>>> import numpy as np
>>> np.set_printoptions(precision=2, suppress=True, linewidth=120, floatmode="fixed")
>>> B = np.array([[1, 3, 1], [0, 0, 3], [3, 3, 2]])
>>> basis = np.array([[0, 1, 2, 1, 3],
...     [3, 0, 3, 0, 3],
...     [3, 2, 1, 3, 1],
...     [0, 2, 1, 1, 0],
...     [2, 0, 2, 0, 3]])
>>> A = np.block([[B, np.array([[-5, 2, -3, 4, 0], [1, -2, -2, -4, 0], [0, -3, 1, -2, 3]])], [np.zeros((5, 3)), basis]])
>>> A
array([[ 1.00,  3.00,  1.00, -5.00,  2.00, -3.00,  4.00,  0.00],
       [ 0.00,  0.00,  3.00,  1.00, -2.00, -2.00, -4.00,  0.00],
       [ 3.00,  3.00,  2.00,  0.00, -3.00,  1.00, -2.00,  3.00],
       [ 0.00,  0.00,  0.00,  0.00,  1.00,  2.00,  1.00,  3.00],
       [ 0.00,  0.00,  0.00,  3.00,  0.00,  3.00,  0.00,  3.00],
       [ 0.00,  0.00,  0.00,  3.00,  2.00,  1.00,  3.00,  1.00],
       [ 0.00,  0.00,  0.00,  0.00,  2.00,  1.00,  1.00,  0.00],
       [ 0.00,  0.00,  0.00,  2.00,  0.00,  2.00,  0.00,  3.00]])
>>> O, V = np.linalg.qr(A[:, :7])[0], np.linalg.qr(A[:, 7:])[0]
>>> s = np.linalg.svd(O.T @ V, compute_uv=False)
>>> (s > 0.9).sum()
np.int64(1)
>>> s
array([0.99])
>>> np.degrees(np.arccos(s.clip(0, 1)))
array([7.86])
>>> round(float(np.linalg.det(A)), 2)
-486.0
>>> (A - A.T) / 2
array([[ 0.00,  1.50, -1.00, -2.50,  1.00, -1.50,  2.00,  0.00],
       [-1.50,  0.00,  0.00,  0.50, -1.00, -1.00, -2.00,  0.00],
       [ 1.00,  0.00,  0.00,  0.00, -1.50,  0.50, -1.00,  1.50],
       [ 2.50, -0.50,  0.00,  0.00, -1.00, -0.50,  0.50,  0.50],
       [-1.00,  1.00,  1.50,  1.00,  0.00,  0.50, -1.00,  1.50],
       [ 1.50,  1.00, -0.50,  0.50, -0.50,  0.00,  1.00, -0.50],
       [-2.00,  2.00,  1.00, -0.50,  1.00, -1.00,  0.00,  0.00],
       [ 0.00,  0.00, -1.50, -0.50, -1.50,  0.50,  0.00,  0.00]])
>>> np.allclose(A @ A.T, A.T @ A)
False
>>> np.allclose(A, A.T)
False
>>> O, _ = np.linalg.qr(np.array([[0.4, 0.1, 0.9, -1.7, -0.9, -1.2, 0.6, 1.4, -0.4, -1.0],
...     [0.5, 0.6, 0.0, -0.5, -0.2, -0.2, -0.9, -0.3, -0.5, 0.3],
...     [1.2, 0.3, -0.3, 0.5, -2.5, -0.1, 0.5, -1.3, -1.8, 0.7],
...     [0.8, -2.4, 0.2, -0.2, -1.1, 0.3, -0.1, -0.9, 1.2, 0.9],
...     [0.9, -1.7, -1.5, 0.9, -3.1, -1.4, -0.1, -0.8, -0.9, -0.6],
...     [0.3, 0.4, -0.8, -0.5, -0.8, 0.4, 0.9, -0.1, -1.6, -0.6],
...     [0.6, -1.1, 0.9, 1.0, -0.7, -1.1, -0.4, -0.9, -0.3, 0.3],
...     [1.5, -0.2, -1.9, 0.3, -0.8, 0.7, -1.0, -0.2, -0.7, -0.1],
...     [0.5, 0.0, 0.7, -1.0, -0.6, -1.7, -1.1, 1.2, 0.3, -1.2],
...     [-0.4, 1.4, -1.6, 0.7, -0.8, -2.1, -1.2, 0.3, -2.4, 1.0]]))
>>> J = -3 * O
>>> J
array([[ 0.47,  0.34, -1.16,  1.54,  0.99, -0.38, -1.26,  0.05, -0.61, -1.36],
       [ 0.59,  0.89, -0.48,  0.23, -0.29, -0.28,  1.52,  1.62, -1.55,  0.30],
       [ 1.42,  1.03, -0.52, -1.15,  1.11,  1.41,  0.55, -0.51,  0.58, -0.46],
       [ 0.95, -1.80,  0.01,  0.75, -0.10,  0.15,  1.08,  0.88,  1.22, -0.91],
       [ 1.07, -1.07,  1.42,  0.02,  1.46, -0.25, -0.10, -0.48, -1.33,  0.71],
       [ 0.36,  0.57,  0.49,  0.92,  0.37,  0.90, -1.07,  1.44,  0.97,  1.53],
       [ 0.71, -0.68, -0.93, -1.80, -0.01, -1.15, -1.18,  1.07,  0.13,  0.23],
       [ 1.78,  0.74,  1.01,  0.24, -1.78, -0.46, -0.61, -0.50,  0.04, -0.43],
       [ 0.59,  0.31, -0.99,  0.70,  0.35, -1.52,  0.78, -1.07,  0.94,  1.42],
       [-0.47,  1.09,  1.41, -0.30,  1.05, -1.43,  0.35,  0.69,  0.90, -0.96]])
>>> np.linalg.norm(J, axis=0)
array([3.00, 3.00, 3.00, 3.00, 3.00, 3.00, 3.00, 3.00, 3.00, 3.00])
>>> np.round(J @ J.T, 2) + 0
array([[9.00, 0.00, 0.00, 0.00, 0.00, 0.00, 0.00, 0.00, 0.00, 0.00],
       [0.00, 9.00, 0.00, 0.00, 0.00, 0.00, 0.00, 0.00, 0.00, 0.00],
       [0.00, 0.00, 9.00, 0.00, 0.00, 0.00, 0.00, 0.00, 0.00, 0.00],
       [0.00, 0.00, 0.00, 9.00, 0.00, 0.00, 0.00, 0.00, 0.00, 0.00],
       [0.00, 0.00, 0.00, 0.00, 9.00, 0.00, 0.00, 0.00, 0.00, 0.00],
       [0.00, 0.00, 0.00, 0.00, 0.00, 9.00, 0.00, 0.00, 0.00, 0.00],
       [0.00, 0.00, 0.00, 0.00, 0.00, 0.00, 9.00, 0.00, 0.00, 0.00],
       [0.00, 0.00, 0.00, 0.00, 0.00, 0.00, 0.00, 9.00, 0.00, 0.00],
       [0.00, 0.00, 0.00, 0.00, 0.00, 0.00, 0.00, 0.00, 9.00, 0.00],
       [0.00, 0.00, 0.00, 0.00, 0.00, 0.00, 0.00, 0.00, 0.00, 9.00]])
>>> np.round(J.T @ J, 2) + 0
array([[9.00, 0.00, 0.00, 0.00, 0.00, 0.00, 0.00, 0.00, 0.00, 0.00],
       [0.00, 9.00, 0.00, 0.00, 0.00, 0.00, 0.00, 0.00, 0.00, 0.00],
       [0.00, 0.00, 9.00, 0.00, 0.00, 0.00, 0.00, 0.00, 0.00, 0.00],
       [0.00, 0.00, 0.00, 9.00, 0.00, 0.00, 0.00, 0.00, 0.00, 0.00],
       [0.00, 0.00, 0.00, 0.00, 9.00, 0.00, 0.00, 0.00, 0.00, 0.00],
       [0.00, 0.00, 0.00, 0.00, 0.00, 9.00, 0.00, 0.00, 0.00, 0.00],
       [0.00, 0.00, 0.00, 0.00, 0.00, 0.00, 9.00, 0.00, 0.00, 0.00],
       [0.00, 0.00, 0.00, 0.00, 0.00, 0.00, 0.00, 9.00, 0.00, 0.00],
       [0.00, 0.00, 0.00, 0.00, 0.00, 0.00, 0.00, 0.00, 9.00, 0.00],
       [0.00, 0.00, 0.00, 0.00, 0.00, 0.00, 0.00, 0.00, 0.00, 9.00]])
>>> np.linalg.svd(J, compute_uv=False)
array([3.00, 3.00, 3.00, 3.00, 3.00, 3.00, 3.00, 3.00, 3.00, 3.00])
>>> left, s, vt = np.linalg.svd(A, full_matrices=False)
>>> np.round(vt @ vt.T, 2) + 0
array([[1.00, 0.00, 0.00, 0.00, 0.00, 0.00, 0.00, 0.00],
       [0.00, 1.00, 0.00, 0.00, 0.00, 0.00, 0.00, 0.00],
       [0.00, 0.00, 1.00, 0.00, 0.00, 0.00, 0.00, 0.00],
       [0.00, 0.00, 0.00, 1.00, 0.00, 0.00, 0.00, 0.00],
       [0.00, 0.00, 0.00, 0.00, 1.00, 0.00, 0.00, 0.00],
       [0.00, 0.00, 0.00, 0.00, 0.00, 1.00, 0.00, 0.00],
       [0.00, 0.00, 0.00, 0.00, 0.00, 0.00, 1.00, 0.00],
       [0.00, 0.00, 0.00, 0.00, 0.00, 0.00, 0.00, 1.00]])
>>> print(np.round(left.T @ left, 2) + 0)
[[1.00 0.00 0.00 0.00 0.00 0.00 0.00 0.00]
 [0.00 1.00 0.00 0.00 0.00 0.00 0.00 0.00]
 [0.00 0.00 1.00 0.00 0.00 0.00 0.00 0.00]
 [0.00 0.00 0.00 1.00 0.00 0.00 0.00 0.00]
 [0.00 0.00 0.00 0.00 1.00 0.00 0.00 0.00]
 [0.00 0.00 0.00 0.00 0.00 1.00 0.00 0.00]
 [0.00 0.00 0.00 0.00 0.00 0.00 1.00 0.00]
 [0.00 0.00 0.00 0.00 0.00 0.00 0.00 1.00]]
>>> (s > 1e-8).sum()
np.int64(8)
>>> round(float(np.sqrt((s ** 2).sum())), 2), round(float(np.linalg.norm(A)), 2)
(15.26, 15.26)
>>> s
array([9.74, 8.42, 7.05, 3.20, 2.31, 1.35, 0.39, 0.22])
>>> F = np.array([[0, 0, -7, 0], [0, 8, 0, 0], [5, 0, 0, 0], [0, 0, 0, 9]])
>>> # splits into 3 blocks
>>> rng = np.random.default_rng(33258)
>>> B = F + rng.integers(-2, 3, (4, 3)) @ rng.integers(-2, 3, (3, 4))
>>> B
array([[-3,  4, -4,  0],
       [-1, 11,  4,  3],
       [ 1,  5,  4,  0],
       [ 0, -2, -3,  6]])
>>> np.linalg.matrix_rank(B - F, tol=1e-8)
np.int64(3)
>>> np.abs(B - F).sum(axis=1)
array([10, 11, 13,  8])
>>> np.abs(np.linalg.svd(B)[2][-1])
array([0.86, 0.25, 0.43, 0.12])
>>> np.argsort(-np.linalg.norm(B, axis=0).round(6), kind="stable")[:3]
array([1, 2, 3])
>>> [round(float(x), 2) for x in np.linalg.svd(B, compute_uv=False)[:3]]
[13.83, 7.51, 5.59]
>>> np.linalg.matrix_rank(B, rtol=0.1)
np.int64(3)
>>> O, _ = np.linalg.qr(np.array([[-0.8, -0.4, 0.1, 0.1, -0.1, -0.1, 0.2, -2.2],
...     [0.0, -0.3, -0.8, -1.7, 0.3, -0.6, 1.8, 0.9],
...     [-0.3, -0.2, -0.4, 3.0, -1.1, 0.3, -0.9, -1.0],
...     [-0.6, 0.3, -0.1, -1.1, 0.9, 0.4, -1.1, 0.2],
...     [-0.9, -1.1, -0.6, -0.8, 0.5, 0.9, -0.6, -0.3],
...     [1.0, 0.0, -1.7, 0.8, -0.2, 0.3, -0.7, 1.5],
...     [-1.5, 1.1, -1.2, -1.8, -0.3, -0.1, -0.7, 2.0],
...     [-1.0, -0.6, 2.2, 1.5, -0.1, 0.5, 0.5, 0.8]]))
>>> V, _ = np.linalg.qr(np.array([[1.6, 0.7, 1.9], [-0.5, 0.9, 0.0], [0.7, -1.2, 0.3]]))
>>> s = 3 * 0.5 ** np.arange(3)
>>> W0 = O[:, :3] * s @ V[:3]
>>> W0
array([[ 0.79,  0.58, -0.29],
       [ 0.02, -0.03, -0.35],
       [ 0.33,  0.16, -0.21],
       [ 0.72,  0.19,  0.21],
       [ 0.84,  0.75, -0.93],
       [-0.93, -0.82, -0.25],
       [ 1.95,  0.19,  0.65],
       [ 0.77,  1.12, -0.13]])
>>> gram = W0.T @ W0
>>> gram
array([[ 7.24,  3.27,  0.45],
       [ 3.27,  2.93, -0.68],
       [ 0.45, -0.68,  1.65]])
>>> np.linalg.matrix_rank(gram)
np.int64(3)
>>> (W0 @ W0.T).shape
(8, 8)
>>> np.round(np.trace(gram), 2), round((W0 ** 2).sum(), 2)
(np.float64(11.81), np.float64(11.81))
>>> np.diag(gram)
array([7.24, 2.93, 1.65])
>>> np.linalg.eigvalsh(gram)[::-1]
array([9.00, 2.25, 0.56])
>>> idx = rng.integers(0, 2, 10)
>>> feats = (idx[:, None] == idx) * 5 + np.eye(10)
>>> feats
array([[6.00, 0.00, 5.00, 0.00, 0.00, 5.00, 5.00, 5.00, 0.00, 5.00],
       [0.00, 6.00, 0.00, 5.00, 5.00, 0.00, 0.00, 0.00, 5.00, 0.00],
       [5.00, 0.00, 6.00, 0.00, 0.00, 5.00, 5.00, 5.00, 0.00, 5.00],
       [0.00, 5.00, 0.00, 6.00, 5.00, 0.00, 0.00, 0.00, 5.00, 0.00],
       [0.00, 5.00, 0.00, 5.00, 6.00, 0.00, 0.00, 0.00, 5.00, 0.00],
       [5.00, 0.00, 5.00, 0.00, 0.00, 6.00, 5.00, 5.00, 0.00, 5.00],
       [5.00, 0.00, 5.00, 0.00, 0.00, 5.00, 6.00, 5.00, 0.00, 5.00],
       [5.00, 0.00, 5.00, 0.00, 0.00, 5.00, 5.00, 6.00, 0.00, 5.00],
       [0.00, 5.00, 0.00, 5.00, 5.00, 0.00, 0.00, 0.00, 6.00, 0.00],
       [5.00, 0.00, 5.00, 0.00, 0.00, 5.00, 5.00, 5.00, 0.00, 6.00]])
>>> # symmetric, so the eigenvalues are real
>>> np.abs(np.linalg.svd(feats)[2][-1])
array([0.00, 0.70, 0.31, 0.47, 0.07, 0.35, 0.17, 0.05, 0.16, 0.09])
>>> np.round(np.linalg.norm(feats, 2) / np.linalg.norm(feats), 2)
np.float64(0.83)
>>> round(np.log10(np.linalg.cond(feats)))
1
>>> np.linalg.cond(feats) > 100
np.False_
